>>> import numpy as np
>>> from numpy import linalg as LA
>>> np.set_printoptions(precision=1, suppress=True, linewidth=120, floatmode="fixed")
>>> F = 0.5 ** np.abs(np.subtract.outer(np.arange(4), np.arange(4)))
>>> print(F)
[[1.0 0.5 0.2 0.1]
 [0.5 1.0 0.5 0.2]
 [0.2 0.5 1.0 0.5]
 [0.1 0.2 0.5 1.0]]
>>> Q, vecs = LA.qr(F[:, :2])[0], LA.qr(F[:, 2:])[0]
>>> sv = LA.svd(Q.T @ vecs, compute_uv=False)
>>> print(np.degrees(np.arccos(sv.clip(0, 1))))
[34.9 86.7]
>>> print(sv)
[0.8 0.1]
>>> proj = np.triu(np.array([[0, -1, -2, 2], [-2, -2, 1, -1], [1, -1, 0, 2], [-2, 0, -1, 0]]), 1) + np.eye(4)
>>> B = proj @ F @ LA.inv(proj)
>>> print(B)
[[ 0.2 -0.8  0.0 -0.4]
 [ 0.6  1.9  0.4 -0.4]
 [ 0.5  1.5  1.5  0.0]
 [ 0.1  0.4  0.4  0.4]]
>>> print(LA.matrix_rank(B))
4
>>> def softmax(z):
...     e = np.exp(z - z.max(axis=-1, keepdims=True))
...     return e / e.sum(axis=-1, keepdims=True)
... 
>>> print(softmax(B[3] + 2))
[0.2 0.3 0.3 0.3]
>>> print(softmax(B).sum(axis=1))
[1.0 1.0 1.0 1.0]
>>> scores = B @ B.T / np.sqrt(4)
>>> print(softmax(scores)[3] @ B)
[ 0.4  1.0  0.7 -0.1]
>>> E = np.array([[2.0, 2.0, 0.0], [2.0, 2.0, 2.0], [0.0, 2.0, -2.0]])
>>> print([round(float(LA.det(E[:i, :i])), 2) + 0 for i in range(1, 4)])
[2.0, 0.0, -8.0]
